% python3 -q
>>> import numpy as np
>>> np.set_printoptions(suppress=True, linewidth=200)
>>> F = np.array([[3, 9, 0, 0], [5, 8, 0, 0], [0, 0, 3, 9], [0, 0, 5, 8]])
>>> rng = np.random.default_rng(4322)
>>> labels = rng.permutation(4)
>>> B = F[:, labels] * rng.choice([-1, 1], 4)
>>> print(B)
[[ 0  3  0 -9]
 [ 0  5  0 -8]
 [-9  0  3  0]
 [-8  0  5  0]]
>>> Uu, _, Vt = np.linalg.svd(F.T @ B)
>>> print(np.round(np.linalg.lstsq(F, B)[0], 2) + 0)
[[ 0.  1.  0.  0.]
 [ 0.  0.  0. -1.]
 [ 0.  0.  1.  0.]
 [-1.  0.  0.  0.]]
>>> print(labels)
[3 0 2 1]
>>> w1 = np.array([[0, -2, 0, 0, -1],
...     [1, -1, 1, 2, -1],
...     [-1, 0, 0, -2, 0],
...     [1, 1, -1, -2, 0]])
>>> coef = np.array([3, -1, 0, -2, 3])
>>> act = np.maximum(B @ w1 + coef, 0)
>>> print((act > 0).astype(int))
[[0 0 1 1 0]
 [0 0 1 1 0]
 [0 1 0 0 1]
 [0 1 0 0 1]]
>>> Z = np.array([[3, 2, -3], [0, 1, 0], [-2, -3, 3], [3, 2, 2], [3, 0, -2]])
>>> print(act @ Z)
[[ 42   8  80]
 [ 46   9  87]
 [ 36  17 -24]
 [ 33  15 -22]]
>>> print((act @ Z).round(6).argmax(axis=1))
[2 2 0 0]
>>> def softmax(z):
...     e = np.exp(z - z.max(axis=-1, keepdims=True))
...     return e / e.sum(axis=-1, keepdims=True)
... 
>>> print(np.round(softmax(F[2]), 2) + 0)
[0. 0. 0. 1.]
>>> print(np.round(softmax(F).sum(axis=1), 2))
[1. 1. 1. 1.]
>>> S = F @ F.T / np.sqrt(4)
>>> print(np.round(softmax(S)[2] @ F, 2) + 0)
[0.   0.   3.36 8.82]
>>> print(np.round(softmax(S + np.triu(np.full(S.shape, -np.inf), 1)), 2) + 0)
[[1.   0.   0.   0.  ]
 [0.27 0.73 0.   0.  ]
 [0.   0.   1.   0.  ]
 [0.   0.   0.27 0.73]]
>>> print(np.round(softmax(S), 2) + 0)
[[0.82 0.18 0.   0.  ]
 [0.27 0.73 0.   0.  ]
 [0.   0.   0.82 0.18]
 [0.   0.   0.27 0.73]]
>>> B = np.array([[7, 9], [5, 0], [4, 1]])
>>> A = np.tile(B, (2, 3))
>>> print(A)
[[7 9 7 9 7 9]
 [5 0 5 0 5 0]
 [4 1 4 1 4 1]
 [7 9 7 9 7 9]
 [5 0 5 0 5 0]
 [4 1 4 1 4 1]]
>>> print(np.round(A @ np.linalg.pinv(A) @ A, 2) + 0)
[[7. 9. 7. 9. 7. 9.]
 [5. 0. 5. 0. 5. 0.]
 [4. 1. 4. 1. 4. 1.]
 [7. 9. 7. 9. 7. 9.]
 [5. 0. 5. 0. 5. 0.]
 [4. 1. 4. 1. 4. 1.]]
>>> f = np.array([6, 5, 1, 2, 3]) + 0.5
>>> X = np.outer(f, f) / (f @ f)
>>> print(X.round(2))
[[0.45 0.38 0.1  0.17 0.24]
 [0.38 0.32 0.09 0.15 0.21]
 [0.1  0.09 0.02 0.04 0.06]
 [0.17 0.15 0.04 0.07 0.09]
 [0.24 0.21 0.06 0.09 0.13]]
>>> r = np.linalg.matrix_rank(X)
>>> print(r)
1
>>> ns = np.linalg.svd(X)[2][r:].T
>>> print(np.round(X @ ns, 2) + 0)
[[0. 0. 0. 0.]
 [0. 0. 0. 0.]
 [0. 0. 0. 0.]
 [0. 0. 0. 0.]
 [0. 0. 0. 0.]]
>>> print([int(np.linalg.matrix_rank(X[:i])) for i in range(1, len(X) + 1)])
[1, 1, 1, 1, 1]
>>> Uu, s, Vt = np.linalg.svd(X)
>>> V = Vt[:(s > 1e-8).sum()]
>>> x = X[1] + -3 * X[4] + rng.integers(2) * np.eye(5)[4]
>>> print(x.round(2))
[-0.35 -0.29 -0.08 -0.13  0.81]
>>> print(round(np.linalg.norm(x - V.T @ V @ x), 2))
0.93
>>> Uu, s, Vt = np.linalg.svd(X)
>>> print(np.argmax(s[:-1] / (s[1:] + 1e-6)) + 1)
1
>>> B = Uu[:, :1] @ np.diag(s[:1]) @ Vt[:1]
>>> print(round(float(np.linalg.norm(X - B) / np.linalg.norm(X)), 2))
0.0
>>> print(np.linalg.matrix_rank(X, rtol=0.05))
1
>>> print(np.abs(np.diag(np.linalg.qr(X)[1])) > 1e-9)
[ True False False False False]
>>> print(np.allclose(X[:-1].T @ np.linalg.lstsq(X[:-1].T, X[-1])[0], X[-1]))
True
>>> print(np.linalg.lstsq(X[:-1].T, X[-1])[2])
1
>>> print(round(float(np.trace(np.linalg.pinv(X) @ X)), 2))
1.0
